In [1]: import numpy as np

In [2]: np.set_printoptions(precision=1, suppress=True, linewidth=200, sign=" ")

In [3]: arr = np.load("m.npy")

In [4]: print(arr)
[[ -1   3   3   3  -2  -2  -3   3   2  -1   0   0]
 [ -3  -1  -2  -2  -3   2   0   1  -2   1   2   3]
 [  1  -1   1  -3   3  -2  -3   2  -2  -1   2   1]
 [  0   2  -3  -2  -3  -2  -3  -3  -1  -2  -3   2]
 [ -1   0  -1   1   1  -3   1  -1  -2  -1   3   3]
 [ -2   0   2  -1  -3   1   2  -1  -2   1   3   3]
 [ -2   1   1   0  -3  -3  -2   0  -2  -2   0   0]
 [  3  -3   2  -1  -3  -2  -1   3  -1   1   0   1]
 [ -3  -1   1  -3   2   2   3  -3  -2   0   1  -2]
 [ -3   0   1   2  -1  -1   1  -2   3  -2  -2   3]
 [-13  -1  -5  -5 -14   6  -3   7  -6   3   8  12]]

In [5]: r = np.linalg.matrix_rank(arr)

In [6]: r
Out[6]: np.int64(10)

In [7]: null = np.linalg.svd(arr)[2][r:].T

In [8]: print(np.round(arr @ null, 1) + 0)
[[ 0.  0.]
 [ 0.  0.]
 [ 0.  0.]
 [ 0.  0.]
 [ 0.  0.]
 [ 0.  0.]
 [ 0.  0.]
 [ 0.  0.]
 [ 0.  0.]
 [ 0.  0.]
 [ 0.  0.]]

In [9]: np.round(null @ null.T, 1) + 0
Out[9]: 
array([[ 0. ,  0. ,  0. , -0.1,  0. ,  0. ,  0.1,  0.1,  0.1, -0.1,  0. ,  0. ],
       [ 0. ,  0.1,  0. ,  0. ,  0. ,  0. ,  0.2,  0.2, -0.1, -0.1, -0.1,  0.1],
       [ 0. ,  0. ,  0. ,  0. ,  0. ,  0. ,  0. ,  0. , -0.1,  0.1, -0.1,  0. ],
       [-0.1,  0. ,  0. ,  0.1,  0.1,  0. , -0.1, -0.1, -0.1,  0.2, -0.1,  0. ],
       [ 0. ,  0. ,  0. ,  0.1,  0.1,  0. ,  0. ,  0. , -0.1,  0.1, -0.1,  0.1],
       [ 0. ,  0. ,  0. ,  0. ,  0. ,  0. ,  0.1,  0.1,  0. ,  0. ,  0. ,  0. ],
       [ 0.1,  0.2,  0. , -0.1,  0. ,  0.1,  0.3,  0.2, -0.1, -0.3, -0.1,  0. ],
       [ 0.1,  0.2,  0. , -0.1,  0. ,  0.1,  0.2,  0.2, -0.1, -0.2, -0.1,  0.1],
       [ 0.1, -0.1, -0.1, -0.1, -0.1,  0. , -0.1, -0.1,  0.3, -0.1,  0.3, -0.1],
       [-0.1, -0.1,  0.1,  0.2,  0.1,  0. , -0.3, -0.2, -0.1,  0.4, -0.1,  0. ],
       [ 0. , -0.1, -0.1, -0.1, -0.1,  0. , -0.1, -0.1,  0.3, -0.1,  0.3, -0.2],
       [ 0. ,  0.1,  0. ,  0. ,  0.1,  0. ,  0. ,  0.1, -0.1,  0. , -0.2,  0.1]])

In [10]: np.allclose(arr @ null, 0)
Out[10]: True

In [11]: np.linalg.matrix_rank(arr.T @ arr), np.linalg.matrix_rank(arr @ arr.T)
Out[11]: (np.int64(10), np.int64(10))

In [12]: [int(np.linalg.matrix_rank(np.delete(arr, i, axis=0))) for i in range(11)]
Out[12]: [10, 10, 9, 9, 9, 9, 9, 9, 9, 9, 10]

In [13]: [int(np.linalg.matrix_rank(arr[:i])) for i in range(1, len(arr) + 1)]
Out[13]: [1, 2, 3, 4, 5, 6, 7, 8, 9, 10, 10]

In [14]: r0 = np.array([-2, -3])

In [15]: np.correlate(arr[5], arr[9], "full")
Out[15]: array([ -6,   4,  10, -13,  -7,  15,   5, -12,  -6,   7,  13,   7, -16,  -9,  15,   7,  -9, -12,   7,  15,   0,  -9,  -9])

In [16]: np.cross(arr[5, :3], arr[9, :3])
Out[16]: array([ 0, -4,  0])

In [17]: np.polyval(r0, arr[5])
Out[17]: array([ 1, -3, -7, -1,  3, -5, -7, -1,  1, -5, -9, -9])

In [18]: np.array([np.convolve(row, r0, "same") for row in arr])
Out[18]: 
array([[  2,  -3, -15, -15,  -5,  10,  12,   3, -13,  -4,   3,   0],
       [  6,  11,   7,  10,  12,   5,  -6,  -2,   1,   4,  -7, -12],
       [ -2,  -1,   1,   3,   3,  -5,  12,   5,  -2,   8,  -1,  -8],
       [  0,  -4,   0,  13,  12,  13,  12,  15,  11,   7,  12,   5],
       [  2,   3,   2,   1,  -5,   3,   7,  -1,   7,   8,  -3, -15],
       [  4,   6,  -4,  -4,   9,   7,  -7,  -4,   7,   4,  -9, -15],
       [  4,   4,  -5,  -3,   6,  15,  13,   6,   4,  10,   6,   0],
       [ -6,  -3,   5,  -4,   9,  13,   8,  -3,  -7,   1,  -3,  -2],
       [  6,  11,   1,   3,   5, -10, -12,  -3,  13,   6,  -2,   1],
       [  6,   9,  -2,  -7,  -4,   5,   1,   1,   0,  -5,  10,   0],
       [ 26,  41,  13,  25,  43,  30, -12,  -5,  -9,  12, -25, -48]])

In [19]: np.round(np.linalg.norm(arr, 2) / np.linalg.norm(arr), 1)
Out[19]: np.float64(0.8)

In [20]: np.linalg.matrix_rank(arr, rtol=0.1)
Out[20]: np.int64(8)

In [21]: [round(float(x), 1) for x in np.linalg.svd(arr, compute_uv=False)[:3]]
Out[21]: [29.0, 11.1, 9.4]
